$ python -q
>>> import numpy as np
>>> np.set_printoptions(precision=3, suppress=True, linewidth=200)
>>> X = np.load("run19.npy")
>>> X
array([[18,  9, 10, 11, 15, 10,  9, 10, 16, 18, 16],
       [16,  7,  8,  9, 13,  8,  7,  8, 14, 16, 14],
       [15,  6,  7,  8, 12,  7,  6,  7, 13, 15, 13],
       [12,  3,  4,  5,  9,  4,  3,  4, 10, 12, 10],
       [18,  9, 10, 11, 15, 10,  9, 10, 16, 18, 16],
       [11,  2,  3,  4,  8,  3,  2,  3,  9, 11,  9],
       [15,  6,  7,  8, 12,  7,  6,  7, 13, 15, 13],
       [10,  1,  2,  3,  7,  2,  1,  2,  8, 10,  8],
       [11,  2,  3,  4,  8,  3,  2,  3,  9, 11,  9],
       [16,  7,  8,  9, 13,  8,  7,  8, 14, 16, 14],
       [ 9,  0,  1,  2,  6,  1,  0,  1,  7,  9,  7],
       [15,  6,  7,  8, 12,  7,  6,  7, 13, 15, 13],
       [17,  8,  9, 10, 14,  9,  8,  9, 15, 17, 15],
       [10,  1,  2,  3,  7,  2,  1,  2,  8, 10,  8]])
>>> # column 5 repeats column 2
>>> U, sv, vt = np.linalg.svd(X)
>>> vecs = vt[:(sv > 1e-8).sum()]
>>> rng = np.random.default_rng(77)
>>> x = X[8] + 2 * X[3] + rng.integers(2) * np.eye(11)[8]
>>> x
array([35.,  8., 11., 14., 26., 11.,  8., 11., 29., 35., 29.])
>>> np.allclose(vecs.T @ vecs @ x, x)
True
>>> print(np.linalg.matrix_rank(np.vstack([X, x])))
2
>>> np.diag(vecs.T @ vecs)
array([0.283, 0.204, 0.154, 0.118, 0.123, 0.154, 0.204, 0.154, 0.162, 0.283, 0.162])
>>> round(float(np.linalg.norm(x - vecs.T @ vecs @ x)), 3)
0.0
>>> w1 = np.array([[3, 4, 8, 1],
...     [5, 2, 1, 5],
...     [7, 7, 6, 1],
...     [5, 5, 8, 3],
...     [9, 6, 5, 0],
...     [9, 5, 8, 8],
...     [8, 9, 0, 3],
...     [6, 2, 0, 3],
...     [0, 9, 3, 1],
...     [3, 4, 3, 5],
...     [2, 6, 6, 2]])
>>> beta = np.array([-1, 3, -3, 0])
>>> H = np.maximum(X @ w1 + beta, 0)
>>> print(H)
[[666 771 651 381]
 [552 653 555 317]
 [495 594 507 285]
 [324 417 363 189]
 [666 771 651 381]
 [267 358 315 157]
 [495 594 507 285]
 [210 299 267 125]
 [267 358 315 157]
 [552 653 555 317]
 [153 240 219  93]
 [495 594 507 285]
 [609 712 603 349]
 [210 299 267 125]]
>>> Z = np.array([[1, 5, 3], [0, 4, 2], [0, 2, 4], [4, 5, 1]])
>>> print(w1 @ Z)
[[  7  52  50]
 [ 25  60  28]
 [ 11  80  60]
 [ 17  76  60]
 [  9  79  59]
 [ 41 121  77]
 [ 20  91  45]
 [ 18  53  25]
 [  4  47  31]
 [ 23  62  34]
 [ 10  56  44]]
>>> H @ Z
array([[2190, 9621, 6525],
       [1820, 8067, 5499],
       [1635, 7290, 4986],
       [1080, 4959, 3447],
       [2190, 9621, 6525],
       [ 895, 4182, 2934],
       [1635, 7290, 4986],
       [ 710, 3405, 2421],
       [ 895, 4182, 2934],
       [1820, 8067, 5499],
       [ 525, 2628, 1908],
       [1635, 7290, 4986],
       [2005, 8844, 6012],
       [ 710, 3405, 2421]])
>>> A2 = np.array([[-1, -2, -1],
...     [0, 4, -2],
...     [-2, 1, -3],
...     [-5, 4, -4],
...     [-3, 2, 1],
...     [-1, -1, -4],
...     [0, -1, -3],
...     [-3, 0, -4],
...     [-1, 2, -3],
...     [-4, 4, 0],
...     [4, -4, 0]])
>>> print(np.linalg.matrix_rank(X @ A2))
2
>>> np.vstack([X, A2.T]).shape
(17, 11)
>>> np.linalg.matrix_rank(np.vstack([X, A2.T]))
np.int64(5)
>>> A2.T @ X.T
array([[-202, -170, -154, -106, -202,  -90, -154,  -74,  -90, -170,  -58, -154, -186,  -74],
       [ 105,   87,   78,   51,  105,   42,   78,   33,   42,   87,   24,   78,   96,   33],
       [-250, -204, -181, -112, -250,  -89, -181,  -66,  -89, -204,  -43, -181, -227,  -66]])
>>> E = (rng.random((14, 14)) < 0.3) + np.eye(14)
>>> E /= E.sum(axis=1, keepdims=True)
>>> E
array([[0.25 , 0.25 , 0.   , 0.   , 0.   , 0.   , 0.25 , 0.   , 0.   , 0.   , 0.   , 0.25 , 0.   , 0.   ],
       [0.   , 0.143, 0.143, 0.   , 0.143, 0.   , 0.   , 0.   , 0.143, 0.143, 0.   , 0.143, 0.   , 0.143],
       [0.   , 0.143, 0.286, 0.   , 0.143, 0.   , 0.143, 0.   , 0.   , 0.   , 0.   , 0.143, 0.   , 0.143],
       [0.   , 0.167, 0.   , 0.333, 0.   , 0.167, 0.   , 0.   , 0.   , 0.   , 0.   , 0.   , 0.167, 0.167],
       [0.   , 0.2  , 0.   , 0.   , 0.4  , 0.   , 0.2  , 0.2  , 0.   , 0.   , 0.   , 0.   , 0.   , 0.   ],
       [0.   , 0.   , 0.   , 0.   , 0.   , 0.333, 0.333, 0.333, 0.   , 0.   , 0.   , 0.   , 0.   , 0.   ],
       [0.   , 0.   , 0.   , 0.   , 0.   , 0.   , 0.4  , 0.2  , 0.   , 0.2  , 0.   , 0.   , 0.   , 0.2  ],
       [0.   , 0.2  , 0.   , 0.   , 0.   , 0.   , 0.2  , 0.2  , 0.   , 0.   , 0.2  , 0.   , 0.2  , 0.   ],
       [0.   , 0.   , 0.   , 0.143, 0.143, 0.143, 0.   , 0.143, 0.286, 0.   , 0.143, 0.   , 0.   , 0.   ],
       [0.   , 0.   , 0.2  , 0.   , 0.   , 0.   , 0.2  , 0.   , 0.2  , 0.2  , 0.2  , 0.   , 0.   , 0.   ],
       [0.   , 0.2  , 0.2  , 0.   , 0.   , 0.2  , 0.   , 0.   , 0.   , 0.2  , 0.2  , 0.   , 0.   , 0.   ],
       [0.   , 0.   , 0.   , 0.   , 0.   , 0.   , 0.5  , 0.   , 0.   , 0.   , 0.   , 0.5  , 0.   , 0.   ],
       [0.   , 0.25 , 0.   , 0.25 , 0.   , 0.   , 0.   , 0.25 , 0.   , 0.   , 0.   , 0.   , 0.25 , 0.   ],
       [0.5  , 0.   , 0.   , 0.   , 0.   , 0.   , 0.   , 0.   , 0.   , 0.   , 0.   , 0.   , 0.   , 0.5  ]])
>>> blk = E.reshape(14, 2, -1)
>>> blk.sum(axis=1)
array([[0.25 , 0.25 , 0.   , 0.   , 0.25 , 0.   , 0.25 ],
       [0.   , 0.286, 0.286, 0.   , 0.286, 0.   , 0.143],
       [0.   , 0.143, 0.286, 0.   , 0.286, 0.   , 0.286],
       [0.   , 0.167, 0.   , 0.333, 0.   , 0.333, 0.167],
       [0.2  , 0.2  , 0.   , 0.   , 0.4  , 0.   , 0.2  ],
       [0.333, 0.   , 0.   , 0.   , 0.   , 0.333, 0.333],
       [0.2  , 0.   , 0.2  , 0.   , 0.   , 0.   , 0.6  ],
       [0.2  , 0.2  , 0.   , 0.2  , 0.   , 0.2  , 0.2  ],
       [0.143, 0.286, 0.   , 0.286, 0.143, 0.143, 0.   ],
       [0.   , 0.2  , 0.4  , 0.2  , 0.   , 0.   , 0.2  ],
       [0.   , 0.2  , 0.4  , 0.2  , 0.   , 0.2  , 0.   ],
       [0.   , 0.   , 0.   , 0.   , 0.5  , 0.   , 0.5  ],
       [0.25 , 0.25 , 0.   , 0.25 , 0.   , 0.25 , 0.   ],
       [0.5  , 0.   , 0.   , 0.   , 0.   , 0.   , 0.5  ]])
>>> blk.shape
(14, 2, 7)
>>> blk[:, 0]
array([[0.25 , 0.25 , 0.   , 0.   , 0.   , 0.   , 0.25 ],
       [0.   , 0.143, 0.143, 0.   , 0.143, 0.   , 0.   ],
       [0.   , 0.143, 0.286, 0.   , 0.143, 0.   , 0.143],
       [0.   , 0.167, 0.   , 0.333, 0.   , 0.167, 0.   ],
       [0.   , 0.2  , 0.   , 0.   , 0.4  , 0.   , 0.2  ],
       [0.   , 0.   , 0.   , 0.   , 0.   , 0.333, 0.333],
       [0.   , 0.   , 0.   , 0.   , 0.   , 0.   , 0.4  ],
       [0.   , 0.2  , 0.   , 0.   , 0.   , 0.   , 0.2  ],
       [0.   , 0.   , 0.   , 0.143, 0.143, 0.143, 0.   ],
       [0.   , 0.   , 0.2  , 0.   , 0.   , 0.   , 0.2  ],
       [0.   , 0.2  , 0.2  , 0.   , 0.   , 0.2  , 0.   ],
       [0.   , 0.   , 0.   , 0.   , 0.   , 0.   , 0.5  ],
       [0.   , 0.25 , 0.   , 0.25 , 0.   , 0.   , 0.   ],
       [0.5  , 0.   , 0.   , 0.   , 0.   , 0.   , 0.   ]])
>>> print(np.einsum("ihd,jhd->hij", blk, blk).shape)
(2, 14, 14)
>>> round(float(np.linalg.det(E)), 3)
-0.0
>>> E @ np.ones(14)
array([1., 1., 1., 1., 1., 1., 1., 1., 1., 1., 1., 1., 1., 1.])
>>> np.sort(np.abs(np.linalg.eigvals(E)))[::-1]
array([1.   , 0.591, 0.498, 0.491, 0.491, 0.367, 0.367, 0.358, 0.358, 0.159, 0.159, 0.157, 0.157, 0.127])
>>> E.sum(axis=1)
array([1., 1., 1., 1., 1., 1., 1., 1., 1., 1., 1., 1., 1., 1.])
>>> p = np.eye(14)[2]
>>> for _ in range(4):
...     p = p @ E
...     print(p.round(3))
... 
[0.    0.143 0.286 0.    0.143 0.    0.143 0.    0.    0.    0.    0.143 0.    0.143]
[0.071 0.09  0.102 0.    0.118 0.    0.198 0.057 0.02  0.049 0.    0.133 0.    0.161]
[0.098 0.08  0.052 0.003 0.078 0.003 0.223 0.078 0.028 0.062 0.024 0.112 0.011 0.148]
[0.098 0.083 0.044 0.008 0.054 0.01  0.221 0.084 0.032 0.073 0.037 0.099 0.019 0.138]
>>> M = np.loadtxt("test5.csv", delimiter=",")
>>> M
array([[3., 1., 1., 1., 1., 1., 1., 1., 1., 1., 1.],
       [1., 3., 1., 1., 1., 1., 1., 1., 1., 1., 1.],
       [1., 1., 3., 1., 1., 1., 1., 1., 1., 1., 1.],
       [1., 1., 1., 3., 1., 1., 1., 1., 1., 1., 1.],
       [1., 1., 1., 1., 3., 1., 1., 1., 1., 1., 1.],
       [1., 1., 1., 1., 1., 3., 1., 1., 1., 1., 1.],
       [1., 1., 1., 1., 1., 1., 3., 1., 1., 1., 1.],
       [1., 1., 1., 1., 1., 1., 1., 3., 1., 1., 1.],
       [1., 1., 1., 1., 1., 1., 1., 1., 3., 1., 1.],
       [1., 1., 1., 1., 1., 1., 1., 1., 1., 3., 1.],
       [1., 1., 1., 1., 1., 1., 1., 1., 1., 1., 3.]])
>>> # symmetric
>>> blk = np.stack([M, -3 * M, M[::-1]])
>>> np.linalg.matrix_rank(blk.reshape(3, -1))
np.int64(2)
>>> print(np.linalg.norm(blk, axis=(1, 2)))
[14.457 43.37  14.457]
>>> A2 = np.array([[0, -1, 1],
...     [-1, 4, 0],
...     [-4, -3, 2],
...     [-2, -5, 5],
...     [-3, -1, -5],
...     [-3, 4, -2],
...     [-1, -3, -5],
...     [1, 4, -1],
...     [2, -4, -2],
...     [-4, 2, -2],
...     [0, -4, 3]])
>>> np.einsum("ik,kj->ij", M, A2)
array([[-15.,  -9.,  -4.],
       [-17.,   1.,  -6.],
       [-23., -13.,  -2.],
       [-19., -17.,   4.],
       [-21.,  -9., -16.],
       [-21.,   1., -10.],
       [-17., -13., -16.],
       [-13.,   1.,  -8.],
       [-11., -15., -10.],
       [-23.,  -3., -10.],
       [-15., -15.,   0.]])
>>> A2.T @ M.T
array([[-15., -17., -23., -19., -21., -21., -17., -13., -11., -23., -15.],
       [ -9.,   1., -13., -17.,  -9.,   1., -13.,   1., -15.,  -3., -15.],
       [ -4.,  -6.,  -2.,   4., -16., -10., -16.,  -8., -10., -10.,   0.]])
>>> M @ A2
array([[-15.,  -9.,  -4.],
       [-17.,   1.,  -6.],
       [-23., -13.,  -2.],
       [-19., -17.,   4.],
       [-21.,  -9., -16.],
       [-21.,   1., -10.],
       [-17., -13., -16.],
       [-13.,   1.,  -8.],
       [-11., -15., -10.],
       [-23.,  -3., -10.],
       [-15., -15.,   0.]])
>>> np.einsum("ij->j", M)
array([13., 13., 13., 13., 13., 13., 13., 13., 13., 13., 13.])
>>> np.einsum("ij,ij->i", M, M)
array([19., 19., 19., 19., 19., 19., 19., 19., 19., 19., 19.])
>>> q, Rm = np.linalg.qr(M)
>>> print(round(float(abs(Rm[0, 0])), 3), np.round(np.linalg.norm(M[:, 0]), 3))
4.359 4.359
>>> print(np.abs(np.diag(Rm)))
[4.359 2.675 2.401 2.286 2.222 2.182 2.154 2.133 2.118 2.105 2.095]
>>> np.allclose(Rm.T @ Rm, M.T @ M)
True
>>> q.shape, Rm.shape
((11, 11), (11, 11))
>>> np.round(q.T @ q, 3) + 0
array([[1., 0., 0., 0., 0., 0., 0., 0., 0., 0., 0.],
       [0., 1., 0., 0., 0., 0., 0., 0., 0., 0., 0.],
       [0., 0., 1., 0., 0., 0., 0., 0., 0., 0., 0.],
       [0., 0., 0., 1., 0., 0., 0., 0., 0., 0., 0.],
       [0., 0., 0., 0., 1., 0., 0., 0., 0., 0., 0.],
       [0., 0., 0., 0., 0., 1., 0., 0., 0., 0., 0.],
       [0., 0., 0., 0., 0., 0., 1., 0., 0., 0., 0.],
       [0., 0., 0., 0., 0., 0., 0., 1., 0., 0., 0.],
       [0., 0., 0., 0., 0., 0., 0., 0., 1., 0., 0.],
       [0., 0., 0., 0., 0., 0., 0., 0., 0., 1., 0.],
       [0., 0., 0., 0., 0., 0., 0., 0., 0., 0., 1.]])
>>> A2 = M[0, 0] * M[1:] - np.outer(M[1:, 0], M[0])
>>> A2
array([[0., 8., 2., 2., 2., 2., 2., 2., 2., 2., 2.],
       [0., 2., 8., 2., 2., 2., 2., 2., 2., 2., 2.],
       [0., 2., 2., 8., 2., 2., 2., 2., 2., 2., 2.],
       [0., 2., 2., 2., 8., 2., 2., 2., 2., 2., 2.],
       [0., 2., 2., 2., 2., 8., 2., 2., 2., 2., 2.],
       [0., 2., 2., 2., 2., 2., 8., 2., 2., 2., 2.],
       [0., 2., 2., 2., 2., 2., 2., 8., 2., 2., 2.],
       [0., 2., 2., 2., 2., 2., 2., 2., 8., 2., 2.],
       [0., 2., 2., 2., 2., 2., 2., 2., 2., 8., 2.],
       [0., 2., 2., 2., 2., 2., 2., 2., 2., 2., 8.]])
>>> np.flatnonzero(~A2.round(6).any(axis=1))
array([], dtype=int64)
